% python3 -q
>>> import numpy as np
>>> import numpy.linalg as la
>>> np.set_printoptions(precision=2, suppress=True, linewidth=140, floatmode="fixed")
>>> m1 = np.load("layer19.npy")
>>> m1
array([[1, 0, 0, 0],
       [0, 1, 0, 0],
       [0, 1, 1, 0],
       [3, 3, 3, 1]])
>>> r0 = np.array([0, 1, 2])
>>> np.cross(m1[0, :3], m1[1, :3])
array([0, 0, 1])
>>> O, evecs = la.qr(m1[:, :3])[0], la.qr(m1[:, 3:])[0]
>>> sv = la.svd(O.T @ evecs, compute_uv=False)
>>> round(la.norm(O @ O.T - evecs @ evecs.T, 2), 2)
np.float64(1.0)
>>> sv
array([0.97])
>>> round(float(la.norm(m1)), 2)
5.66
>>> m1 - m1[0]
array([[ 0,  0,  0,  0],
       [-1,  1,  0,  0],
       [-1,  1,  1,  0],
       [ 2,  3,  3,  1]])
>>> m1.sum(axis=0)
array([4, 5, 4, 1])
>>> m1.mean(axis=0)
array([1.00, 1.25, 1.00, 0.25])
>>> la.svd(m1, compute_uv=False)
array([5.47, 1.25, 0.65, 0.22])
>>> m1.sum(axis=1)
array([ 1,  1,  2, 10])
>>> np.count_nonzero(m1)
np.int64(8)
>>> Y = la.inv(m1)
>>> round(float(la.cond(m1)), 2)
24.46
>>> la.inv(Y)
array([[ 1.00, -0.00, -0.00, -0.00],
       [ 0.00,  1.00,  0.00,  0.00],
       [ 0.00,  1.00,  1.00,  0.00],
       [ 3.00,  3.00,  3.00,  1.00]])
>>> m1 @ Y
array([[1.00, 0.00, 0.00, 0.00],
       [0.00, 1.00, 0.00, 0.00],
       [0.00, 0.00, 1.00, 0.00],
       [0.00, 0.00, 0.00, 1.00]])
>>> la.det(m1) * Y
array([[ 1.00,  0.00,  0.00,  0.00],
       [ 0.00,  1.00,  0.00,  0.00],
       [ 0.00, -1.00,  1.00,  0.00],
       [-3.00, -0.00, -3.00,  1.00]])
>>> np.round(la.slogdet(m1)[0], 2)
np.float64(1.0)
>>> vals, evecs = la.eig(m1)
>>> np.sort(la.eigvals(la.inv(m1)))
array([1.00, 1.00, 1.00, 1.00])
>>> np.prod(vals)
np.float64(1.0)
>>> np.sort(la.eigvals(m1 @ m1))
array([1.00, 1.00, 1.00, 1.00])
>>> m1 @ evecs[:, 0] - vals[0] * evecs[:, 0]
array([0.00, 0.00, 0.00, 0.00])
>>> K = np.load("out0.npy")
>>> K
array([[ 4,  2, -6, -2, -1,  3],
       [ 6,  6, -6, -3, -3,  3],
       [ 4,  0, -2, -2,  0,  1],
       [ 4,  2, -6, -2, -1,  3],
       [ 6,  6, -6, -3, -3,  3],
       [ 4,  0, -2, -2,  0,  1]])
>>> r = la.matrix_rank(K)
>>> r
np.int64(3)
>>> null = la.svd(K)[2][r:].T
>>> np.round(null @ null.T, 2) + 0
array([[0.20, 0.00, 0.00, 0.40, 0.00, 0.00],
       [0.00, 0.20, 0.00, 0.00, 0.40, 0.00],
       [0.00, 0.00, 0.20, 0.00, 0.00, 0.40],
       [0.40, 0.00, 0.00, 0.80, 0.00, 0.00],
       [0.00, 0.40, 0.00, 0.00, 0.80, 0.00],
       [0.00, 0.00, 0.40, 0.00, 0.00, 0.80]])
>>> [int(la.matrix_rank(K[:i])) for i in range(1, len(K) + 1)]
[1, 2, 3, 3, 3, 3]
>>> np.round(K @ null, 2) + 0
array([[0.00, 0.00, 0.00],
       [0.00, 0.00, 0.00],
       [0.00, 0.00, 0.00],
       [0.00, 0.00, 0.00],
       [0.00, 0.00, 0.00],
       [0.00, 0.00, 0.00]])
>>> C2 = K.T @ K
>>> np.round(la.svd(K, compute_uv=False) ** 2, 2) + 0
array([430.47,  20.23,   9.30,   0.00,   0.00,   0.00])
>>> np.trace(C2), (K ** 2).sum()
(np.int64(460), np.int64(460))
>>> np.round(la.eigvalsh(C2)[::-1], 2) + 0
array([430.47,  20.23,   9.30,   0.00,   0.00,   0.00])
>>> np.diag(C2)
array([136,  80, 152,  34,  20,  38])
>>> la.matrix_rank(C2)
np.int64(3)
>>> vec = np.array([-3, -2, 3, -1])
>>> y = m1 @ vec
>>> b, lr = np.zeros(4), 1 / la.norm(m1, 2) ** 2
>>> for i in range(40):
...     b -= lr * m1.T @ (m1 @ b - y)
...     if i % 10 == 0: print(i, round(la.norm(m1 @ b - y), 2))
... 
0 3.5
10 2.65
20 2.13
30 1.77
>>> np.round(la.cond(m1), 2)
np.float64(24.46)
>>> Uu, sv, VT = la.svd(K)
>>> np.argmax(sv[:-1] / (sv[1:] + 1e-6)) + 1
np.int64(3)
>>> Y = Uu[:, :3] @ np.diag(sv[:3]) @ VT[:3]
>>> np.round(np.abs(K - Y).max(), 2)
np.float64(0.0)
>>> Y.round(2) + 0
array([[ 4.00,  2.00, -6.00, -2.00, -1.00,  3.00],
       [ 6.00,  6.00, -6.00, -3.00, -3.00,  3.00],
       [ 4.00,  0.00, -2.00, -2.00,  0.00,  1.00],
       [ 4.00,  2.00, -6.00, -2.00, -1.00,  3.00],
       [ 6.00,  6.00, -6.00, -3.00, -3.00,  3.00],
       [ 4.00,  0.00, -2.00, -2.00,  0.00,  1.00]])
>>> la.matrix_rank(Y)
np.int64(3)
>>> la.matrix_rank(K, rtol=0.05)
np.int64(3)
>>> round(float(la.norm(K - Y) / la.norm(K)), 2)
0.0
>>> Y = np.array([[0, -2],
...     [-1, -2],
...     [1, -2],
...     [-1, -3],
...     [2, 3],
...     [0, 2],
...     [2, -1],
...     [1, -1],
...     [-3, 1]])
>>> cent = np.array([[-7, -4, 9, 2, -7], [3, 3, 1, -1, 9]])
>>> rng = np.random.default_rng(278)
>>> arr = Y @ cent + 0.3 * rng.normal(size=(9, 5))
>>> arr
array([[ -5.74,  -6.02,  -2.09,   1.80, -18.04],
       [  1.22,  -2.50, -11.49,   0.12, -11.35],
       [-12.93,  -9.55,   7.15,   4.12, -24.79],
       [ -2.03,  -5.79, -12.43,   0.73, -19.87],
       [ -5.08,   0.80,  20.82,   1.40,  12.37],
       [  6.38,   5.91,   1.82,  -1.93,  18.23],
       [-17.05, -11.26,  17.08,   5.26, -23.26],
       [ -9.60,  -6.73,   7.88,   3.19, -15.95],
       [ 24.06,  14.95, -25.65,  -7.03,  29.75]])
>>> idx = rng.permutation(5)
>>> Y = arr[:, idx] * rng.choice([-1, 1], 5)
>>> Y
array([[  1.80,  -6.02,  18.04,  -2.09,   5.74],
       [  0.12,  -2.50,  11.35, -11.49,  -1.22],
       [  4.12,  -9.55,  24.79,   7.15,  12.93],
       [  0.73,  -5.79,  19.87, -12.43,   2.03],
       [  1.40,   0.80, -12.37,  20.82,   5.08],
       [ -1.93,   5.91, -18.23,   1.82,  -6.38],
       [  5.26, -11.26,  23.26,  17.08,  17.05],
       [  3.19,  -6.73,  15.95,   7.88,   9.60],
       [ -7.03,  14.95, -29.75, -25.65, -24.06]])
>>> Uu, _, VT = la.svd(arr.T @ Y)
>>> np.round(Uu @ VT, 2) + 0
array([[ 0.00,  0.00,  0.00,  0.00, -1.00],
       [ 0.00,  1.00,  0.00,  0.00,  0.00],
       [ 0.00,  0.00,  0.00,  1.00,  0.00],
       [ 1.00,  0.00,  0.00,  0.00,  0.00],
       [ 0.00,  0.00, -1.00,  0.00,  0.00]])
>>> np.round(la.lstsq(arr, Y)[0], 2) + 0
array([[ 0.00,  0.00,  0.00,  0.00, -1.00],
       [ 0.00,  1.00,  0.00,  0.00,  0.00],
       [ 0.00,  0.00,  0.00,  1.00,  0.00],
       [ 1.00,  0.00,  0.00,  0.00,  0.00],
       [ 0.00,  0.00, -1.00,  0.00,  0.00]])
